$ ipython --no-banner

In [1]: import numpy as np

In [2]: from numpy import linalg as LA

In [3]: np.set_printoptions(precision=2, suppress=True, linewidth=200, sign=" ")

In [4]: A = np.load("out19.npy")

In [5]: A
Out[5]: 
array([[ 3.94,  4.41, -0.75],
       [ 4.41, -4.47, -4.95],
       [-0.75, -4.95,  3.54]])

In [6]: u = np.array([2, 3, 2])

In [7]: other = A + np.outer(u, np.eye(3)[1])

In [8]: LA.matrix_rank(other - A)
Out[8]: np.int64(1)

In [9]: LA.matrix_rank(LA.inv(other) - LA.inv(A), tol=1e-8)
Out[9]: np.int64(1)

In [10]: other
Out[10]: 
array([[ 3.94,  6.41, -0.75],
       [ 4.41, -1.47, -4.95],
       [-0.75, -2.95,  3.54]])

In [11]: evals, V = LA.eig(A)

In [12]: evals
Out[12]: array([-8.  ,  3.01,  8.  ])

In [13]: s = 3 * 0.5 ** np.arange(4)

In [14]: q, _ = LA.qr(np.array([[1.0, 1.2, 0.4, 0.2],
    ...:     [-0.7, -1.3, 1.5, -1.3],
    ...:     [-0.6, 0.0, -1.1, 0.7],
    ...:     [-0.5, -0.1, -0.4, -1.4]]))

In [15]: rng = np.random.default_rng(85953)

In [16]: feats = rng.normal(size=(31, 4)) * s @ q

In [17]: feats
Out[17]: 
array([[-1.49, -2.26, -4.29, -0.39],
       [ 1.8 , -0.68,  0.76,  0.37],
       [-0.73, -0.91, -3.86, -1.26],
       [ 5.87, -3.86,  1.97,  0.25],
       [ 2.76, -1.46,  1.32,  0.15],
       [-4.24,  0.56, -3.83, -0.62],
       [-2.91,  1.1 , -2.49,  0.14],
       [ 3.32, -1.36, -0.06,  0.09],
       [ 5.1 , -0.42,  4.85,  0.42],
       [ 2.57,  0.1 ,  4.46,  1.37],
       [ 0.34,  0.38,  0.45,  0.26],
       [-0.42,  0.4 , -0.55, -0.07],
       [ 0.29, -0.63, -0.16, -0.4 ],
       [-1.15, -0.28, -1.49,  0.04],
       [-4.78,  2.51, -2.57,  0.07],
       [ 2.13, -0.43,  2.57,  1.07],
       [ 0.12,  0.83,  1.  ,  0.55],
       [ 1.23,  0.04, -0.87, -1.26],
       [ 4.93, -1.39,  2.13,  0.24],
       [ 1.62, -0.34,  3.04,  1.55],
       [ 0.14, -0.62,  1.49,  0.54],
       [-3.35,  1.11, -0.57,  1.25],
       [ 1.27, -2.69, -0.37, -0.1 ],
       [-1.72,  0.13,  0.11,  0.67],
       [ 0.34,  0.98,  0.09, -1.38],
       [ 1.18, -0.4 ,  0.07, -0.63],
       [ 2.52, -0.11,  4.08,  1.08],
       [-4.35,  0.93, -2.96, -0.34],
       [-1.99, -0.81, -3.93, -1.1 ],
       [-0.43,  1.47,  1.99,  0.28],
       [-1.11, -0.27, -3.48, -0.61]])

In [18]: gram = np.cov(feats, rowvar=False)

In [19]: np.corrcoef(feats.T)
Out[19]: 
array([[ 1.  , -0.62,  0.75,  0.26],
       [-0.62,  1.  , -0.11,  0.06],
       [ 0.75, -0.11,  1.  ,  0.68],
       [ 0.26,  0.06,  0.68,  1.  ]])

In [20]: np.polyfit(feats[:, 3], feats[:, 1], 1)
Out[20]: array([ 0.1 , -0.28])

In [21]: P = feats @ LA.solve(feats.T @ feats, feats.T)

In [22]: np.diag(P)
Out[22]: 
array([ 0.26,  0.05,  0.14,  0.3 ,  0.05,  0.1 ,  0.13,  0.25,  0.16,  0.13,  0.03,  0.02,  0.05,  0.03,  0.18,  0.08,  0.06,  0.15,  0.2 ,  0.14,  0.12,  0.2 ,  0.25,  0.08,  0.25,  0.04,  0.1 ,
        0.1 ,  0.11,  0.09,  0.16])

In [23]: np.allclose(P @ P, P)
Out[23]: True

In [24]: P @ feats[:, 3]
Out[24]: 
array([-0.39,  0.37, -1.26,  0.25,  0.15, -0.62,  0.14,  0.09,  0.42,  1.37,  0.26, -0.07, -0.4 ,  0.04,  0.07,  1.07,  0.55, -1.26,  0.24,  1.55,  0.54,  1.25, -0.1 ,  0.67, -1.38, -0.63,  1.08,
       -0.34, -1.1 ,  0.28, -0.61])
